$ python -q
>>> import numpy as np
>>> from numpy import linalg as LA
>>> np.set_printoptions(precision=2, suppress=True, linewidth=200, sign=" ")
>>> data = np.array([[-1.7, -0.3, 0.0, -0.4, 1.7, 1.8, 0.8, 0.6, 1.3],
...     [1.1, 0.0, 0.5, -1.6, 0.8, -0.9, 0.1, 1.2, -0.7],
...     [1.0, 1.9, 0.2, 0.3, -0.3, -0.3, -1.4, -1.1, -1.2],
...     [-0.3, -0.4, -0.2, 1.0, -0.5, -0.6, 1.3, 0.1, -1.3],
...     [-0.3, -1.3, -0.8, 0.4, -0.4, 0.1, 0.0, 2.5, 0.0],
...     [-0.4, -0.3, -0.3, 0.2, -1.2, -1.0, -1.7, 1.4, -0.9],
...     [0.8, 1.1, 0.2, 1.1, 0.8, -0.8, 1.7, -1.0, 0.3],
...     [2.4, -1.2, 2.0, 0.9, 1.8, -0.5, -0.1, -1.3, 1.2],
...     [-1.2, 0.2, 0.7, 0.3, -0.7, -1.8, -0.2, -1.3, 1.1],
...     [-0.2, -0.9, -0.8, 0.7, 0.2, 0.1, 0.0, 0.5, 0.0],
...     [0.2, 0.3, -2.0, 0.5, -0.1, 0.0, -0.9, -1.0, -0.3]])
>>> data[:, 6] *= 20
>>> print(data)
[[ -1.7  -0.3   0.   -0.4   1.7   1.8  16.    0.6   1.3]
 [  1.1   0.    0.5  -1.6   0.8  -0.9   2.    1.2  -0.7]
 [  1.    1.9   0.2   0.3  -0.3  -0.3 -28.   -1.1  -1.2]
 [ -0.3  -0.4  -0.2   1.   -0.5  -0.6  26.    0.1  -1.3]
 [ -0.3  -1.3  -0.8   0.4  -0.4   0.1   0.    2.5   0. ]
 [ -0.4  -0.3  -0.3   0.2  -1.2  -1.  -34.    1.4  -0.9]
 [  0.8   1.1   0.2   1.1   0.8  -0.8  34.   -1.    0.3]
 [  2.4  -1.2   2.    0.9   1.8  -0.5  -2.   -1.3   1.2]
 [ -1.2   0.2   0.7   0.3  -0.7  -1.8  -4.   -1.3   1.1]
 [ -0.2  -0.9  -0.8   0.7   0.2   0.1   0.    0.5   0. ]
 [  0.2   0.3  -2.    0.5  -0.1   0.  -18.   -1.   -0.3]]
>>> # column 6 dominates
>>> r0, v = data[10], data[6]
>>> print(r0 @ v)
-610.53
>>> pr = (r0 @ v) / (r0 @ r0) * r0
>>> print(v - pr)
[ 1.17  1.66 -3.51  2.03  0.61 -0.8   0.65 -2.85 -0.26]
>>> print(pr)
[-0.37 -0.56  3.71 -0.93  0.19 -0.   33.35  1.85  0.56]
>>> print(LA.matrix_rank(data, rtol=0.1))
1
>>> print(round(LA.norm(data, 2) / LA.norm(data), 2))
0.99
>>> M2 = np.c_[data[:, :3] @ np.array([[0, 3, 3], [0, 0, 0], [2, 2, 1]]), np.array([-3, -1, 0, 0, 0, -1, 2, 0, 2, -3, -2])]
>>> print(M2)
[[ 0.  -5.1 -5.1 -3. ]
 [ 1.   4.3  3.8 -1. ]
 [ 0.4  3.4  3.2  0. ]
 [-0.4 -1.3 -1.1  0. ]
 [-1.6 -2.5 -1.7  0. ]
 [-0.6 -1.8 -1.5 -1. ]
 [ 0.4  2.8  2.6  2. ]
 [ 4.  11.2  9.2  0. ]
 [ 1.4 -2.2 -2.9  2. ]
 [-1.6 -2.2 -1.4 -3. ]
 [-4.  -3.4 -1.4 -2. ]]
>>> print(LA.matrix_rank(M2))
3
>>> print(LA.matrix_rank(np.c_[data, M2]))
10
>>> U, sig, Vh = LA.svd(data)
>>> print(sig)
[ 66.18   5.32   4.14   3.63   3.08   2.79   1.59   1.33   1.  ]
>>> M2 = U[:, :1] @ np.diag(sig[:1]) @ Vh[:1]
>>> print(LA.matrix_rank(data, rtol=0.05))
4
>>> print(round(float(LA.norm(data - M2, 2)), 2), round(sig[1], 2))
5.32 5.32
>>> print(LA.matrix_rank(M2))
1
>>> print(np.round(LA.norm(data - M2) / LA.norm(data), 2))
0.13
>>> print(round(float(np.abs(data - M2).max()), 2))
2.5
>>> A = np.load("a.npy")
>>> print(A)
[[ 2.27  1.07  0.87  0.35 -0.46 -0.13  1.39  0.47  2.46  1.3  -2.61  0.96]
 [ 2.25  0.84 -0.72 -2.85  2.13 -0.19 -0.42  0.38  1.38  0.84 -0.02  1.76]
 [-0.94 -1.09  0.26 -1.09  1.88  2.76  2.18 -1.4  -0.45 -0.13 -1.5  -1.14]
 [ 0.77 -0.77  1.28 -0.11 -1.62 -1.14  2.12 -3.03 -1.92 -0.36 -0.73  0.53]
 [ 2.44  1.47  2.68  0.85  2.43 -0.45 -1.45  0.31  0.4  -0.38 -0.58 -0.12]
 [ 0.04  1.02  1.23 -1.34 -0.56 -0.1  -2.94  2.05 -1.57 -0.31 -2.21  0.27]
 [-0.86  0.93  1.05  0.   -0.73  0.7  -0.74  2.99  2.56 -1.1  -1.18 -1.63]
 [-0.98  1.06  1.56  0.57  0.55  0.5  -1.95  1.01 -0.03 -3.5   0.97  1.24]
 [ 1.21 -0.83  0.27 -1.89  0.52 -0.49 -2.51 -1.12  1.94  0.28  2.7  -0.05]
 [ 2.65  0.86 -0.81 -0.44  1.1   3.19 -1.08  0.37 -1.61 -0.58 -0.61  0.64]
 [ 1.21  0.96  2.05 -2.08  2.13  2.31  0.04 -0.64 -1.14 -0.73 -1.41 -0.05]
 [ 0.56 -1.21 -1.05 -2.81  3.15  0.52 -0.14  0.48  1.2   0.69 -0.6  -1.24]
 [ 0.16 -0.89 -2.02  0.01 -2.44 -1.56  0.86  1.89 -1.13  1.93 -1.52  0.26]
 [ 0.06  0.06 -0.87 -1.61 -0.39 -0.5   3.38 -1.93 -0.43 -1.75  0.01 -1.68]
 [-0.4   1.21  0.83 -2.79 -3.   -0.22  0.84  0.36 -0.14  1.46 -0.45 -1.63]
 [-1.65 -2.75  0.93 -0.43 -0.81  2.15  0.29 -0.88  2.74 -0.12 -0.03 -0.08]
 [-1.04  0.57 -0.9  -0.91 -2.89 -1.17 -1.65 -2.13 -0.8   1.84  0.52  0.81]
 [ 0.27  0.26 -1.97  0.58  2.39 -1.77  2.51 -0.16 -0.14  1.54 -0.38  1.72]
 [-1.35 -0.73 -0.19 -3.51  2.1   1.15 -1.75  0.83 -0.33  0.49  0.33  0.61]
 [ 0.27 -2.33  1.24 -0.49 -2.05  0.03 -2.48  0.43 -1.07  0.51 -2.09 -1.19]
 [-0.09 -0.93 -1.93 -0.58  0.42 -1.53 -1.03  1.33  2.08 -1.39 -0.45  2.87]
 [ 0.42  1.3  -1.27  0.13 -2.26  2.61 -0.64  1.84  0.94 -0.11 -2.17  0.38]
 [-0.2   0.4  -0.7   0.85 -2.53 -2.67 -0.75  1.94  0.22  0.77  2.26  0.06]
 [ 2.9  -0.16  0.52 -0.31  1.81 -0.7  -0.53 -1.87  0.36 -2.92  0.12  0.18]
 [-0.62 -0.79 -0.97  1.75  1.16 -0.3  -0.93 -2.57 -0.04  2.22 -1.81 -1.7 ]
 [-1.69 -0.49 -1.04 -0.72  3.77  1.15  0.54 -1.13  0.83  0.37  1.53  0.21]
 [ 0.69  1.67 -0.64  1.97  0.98 -1.18  0.29 -2.82  1.41  2.02  0.62  0.77]
 [ 0.15 -1.57 -0.16  2.21 -2.37 -2.23  1.2  -1.72 -0.14 -0.79  1.1   0.89]
 [-0.62 -0.94  1.3  -0.44 -0.15 -0.44 -3.81  1.07  0.96 -1.04 -0.38  1.95]
 [ 2.04 -0.15 -1.91 -0.34 -1.3  -1.49  0.88 -2.07  1.71  1.54  0.17  1.66]
 [-3.03 -0.07 -2.11 -0.98 -1.14 -1.18 -0.78 -1.49  1.75  1.24  0.42 -0.31]
 [ 1.93  2.58 -0.27 -0.68 -0.6  -0.63 -2.75  1.42  0.12  0.01 -1.91  0.32]
 [ 0.74  0.26 -0.35  1.74  2.47 -1.19 -1.93  0.24  0.61 -1.46 -1.9   1.95]
 [-0.78  1.37  1.08 -0.54 -1.99 -2.42 -1.4   0.83  0.01  1.18  1.04 -2.47]
 [ 0.67  1.14 -0.01 -2.27  0.72  1.89 -1.04  1.3   2.32 -1.05 -1.2  -1.81]
 [-0.53  1.2  -0.22 -2.49 -1.61  1.57  0.94  1.64  0.02  0.14  1.97  2.12]]
>>> Xc = A - A.mean(axis=0)
>>> U, sig, Vh = LA.svd(Xc, full_matrices=False)
>>> print(sig ** 2 / (sig ** 2).sum())
[ 0.2   0.17  0.12  0.1   0.09  0.07  0.07  0.06  0.05  0.04  0.03  0.02]
>>> print(np.round(Xc.mean(axis=0), 2) + 0)
[ 0.  0.  0.  0.  0.  0.  0.  0.  0.  0.  0.  0.]
>>> print(np.round(Vh[0] * np.sign(Vh[0, np.abs(Vh[0]).argmax()]), 2) + 0)
[ 0.17  0.11  0.23 -0.24  0.56  0.46 -0.3   0.3   0.05 -0.32 -0.19  0.  ]
>>> print(np.abs(Vh[0]).argmax())
4
>>> print(np.abs(Vh[-1]))
[ 0.4   0.36  0.16  0.35  0.01  0.3   0.02  0.32  0.17  0.18  0.48  0.28]
>>> basis = A[[15, 32]].astype(float)
>>> for _ in range(7):
...     labels = LA.norm(A[:, None] - basis, axis=-1).argmin(axis=1)
...     basis = np.array([A[labels == j].mean(axis=0) for j in range(2)])
... 
>>> print(labels)
[ 1  1  0  0  1  1  1  1  0  1  1  1  0  0  0  0  0  0  1  0  1  1  0  1  0  0  0  0  1  0  0  1  1  0  1  0]
>>> print(basis)
[[-0.28 -0.26 -0.4  -0.37 -0.71 -0.56  0.29 -0.81  0.23  0.73  0.2  -0.06]
 [ 0.83  0.56  0.27 -0.8   0.84  0.44 -1.22  0.8   0.63 -0.66 -0.93  0.49]]
>>> print(np.abs(basis[1] - basis[0]).argmax())
7
>>> r0, v = basis[0], basis[1]
>>> print(round(r0 @ r0, 2))
2.63
>>> print(round(float(r0 @ v), 2))
-2.59
>>> pr = (r0 @ v) / (r0 @ r0) * r0
>>> print(np.round(LA.norm(r0 + v) ** 2 + LA.norm(r0 - v) ** 2, 2))
18.65
>>> print(np.outer(r0, v))
[[-0.23 -0.16 -0.08  0.22 -0.23 -0.12  0.34 -0.22 -0.17  0.18  0.26 -0.13]
 [-0.22 -0.15 -0.07  0.21 -0.22 -0.12  0.32 -0.21 -0.17  0.17  0.24 -0.13]
 [-0.33 -0.22 -0.11  0.32 -0.34 -0.18  0.49 -0.32 -0.25  0.27  0.37 -0.2 ]
 [-0.31 -0.21 -0.1   0.3  -0.31 -0.16  0.45 -0.3  -0.23  0.24  0.34 -0.18]
 [-0.59 -0.4  -0.19  0.57 -0.59 -0.31  0.86 -0.57 -0.45  0.47  0.66 -0.34]
 [-0.47 -0.31 -0.15  0.45 -0.47 -0.25  0.69 -0.45 -0.35  0.37  0.52 -0.27]
 [ 0.24  0.16  0.08 -0.23  0.24  0.13 -0.36  0.23  0.18 -0.19 -0.27  0.14]
 [-0.67 -0.45 -0.22  0.65 -0.68 -0.36  0.99 -0.65 -0.51  0.53  0.75 -0.39]
 [ 0.19  0.13  0.06 -0.18  0.19  0.1  -0.28  0.18  0.14 -0.15 -0.21  0.11]
 [ 0.61  0.41  0.2  -0.59  0.61  0.32 -0.89  0.58  0.46 -0.48 -0.68  0.36]
 [ 0.17  0.11  0.06 -0.16  0.17  0.09 -0.25  0.16  0.13 -0.13 -0.19  0.1 ]
 [-0.05 -0.04 -0.02  0.05 -0.05 -0.03  0.08 -0.05 -0.04  0.04  0.06 -0.03]]
>>> print(pr)
[ 0.27  0.26  0.4   0.36  0.7   0.55 -0.29  0.8  -0.23 -0.72 -0.2   0.06]
>>> vec = np.array([2, 2, 2, 3, 3, 2, 1, 3, 3, 2, 1, 3])
>>> y = A @ vec
>>> beta, lr = np.zeros(12), 1 / LA.norm(A, 2) ** 2
>>> for i in range(3):
...     beta -= lr * A.T @ (A @ beta - y)
...     if i % 1 == 0: print(i, round(LA.norm(A @ beta - y), 2))
... 
0 34.81
1 25.2
2 19.53
>>> print(round(LA.cond(A), 2))
2.82
>>> print(beta)
[ 1.81  1.79  0.4   1.84  2.81  1.02  0.27  1.97  2.12  0.13  0.06  2.09]
>>> M2 = np.array([[-2, 0, 0], [-1, 1, -2], [-1, 2, 0]])
>>> basis = np.array([[1, 0], [1, 0]])
>>> m1 = np.block([[M2, np.zeros((3, 2))], [np.zeros((2, 3)), basis]])
>>> print(m1)
[[-2.  0.  0.  0.  0.]
 [-1.  1. -2.  0.  0.]
 [-1.  2.  0.  0.  0.]
 [ 0.  0.  0.  1.  0.]
 [ 0.  0.  0.  1.  0.]]
>>> U, sig, Vh = LA.svd(m1)
>>> print(np.argmax(sig[:-1] / (sig[1:] + 1e-6)) + 1)
4
>>> M2 = U[:, :4] @ np.diag(sig[:4]) @ Vh[:4]
>>> print(round(np.abs(m1 - M2).max(), 2))
0.0
>>> print(LA.matrix_rank(m1, rtol=0.05))
4
>>> print(M2.round(2) + 0)
[[-2.  0.  0.  0.  0.]
 [-1.  1. -2.  0.  0.]
 [-1.  2.  0.  0.  0.]
 [ 0.  0.  0.  1.  0.]
 [ 0.  0.  0.  1.  0.]]
>>> print(LA.matrix_rank(M2))
4
>>> print(np.abs(np.diag(LA.qr(m1)[1])) > 1e-9)
[ True  True  True  True False]
>>> X = np.load("mat.npy")
>>> print(X)
[[-0.9 -0.1 -0.2  1.5  0.   1.3 -1.  -0.7  1.1  0.7  1.7]
 [ 1.6  1.8 -0.2  2.3  2.3 -0.5 -1.6 -0.3  0.3  0.8  0.3]
 [-1.7  0.7  0.7 -1.2 -0.8 -0.7 -1.3 -0.6  1.4  1.2  0.9]
 [-1.  -1.2 -0.8 -1.3  1.3 -1.  -0.4  2.1  1.  -1.8 -1.3]
 [-1.5 -0.1  0.8 -0.6  0.2  0.   0.3  0.2 -0.2 -0.6  1.2]
 [ 0.3 -0.3 -0.5  0.5  0.4  0.6  1.6 -0.6 -0.6 -1.   1.4]]
>>> W1 = np.array([[6, 3, 1, 7],
...     [8, 8, 7, 6],
...     [0, 5, 3, 2],
...     [5, 9, 7, 1],
...     [1, 3, 7, 5],
...     [7, 0, 6, 9],
...     [4, 6, 8, 1],
...     [8, 2, 4, 9],
...     [8, 1, 0, 6],
...     [9, 6, 1, 6],
...     [8, 4, 4, 0]])
>>> beta = np.array([1, -2, 1, 0])
>>> act = np.maximum(X @ W1 + beta, 0)
>>> print((act > 0).mean(axis=0))
[ 0.67  0.5   0.67  0.33]
>>> print(LA.matrix_rank(act))
4
>>> print((act > 0).astype(int))
[[ 1  1  1  1]
 [ 1  1  1  1]
 [ 1  0  0  0]
 [ 0  0  0  0]
 [ 0  0  1  0]
 [ 1  1  1  0]]
>>> basis = np.array([[0, 3], [3, 3], [0, 1], [3, 1]])
>>> print((act @ basis).round(6).argmax(axis=1))
[ 1  1  1  0  1  1]
>>> print(act @ basis)
[[  63.3  149.8]
 [ 219.3  300.2]
 [   0.    11.7]
 [   0.     0. ]
 [   0.     5.8]
 [  21.3   63.4]]
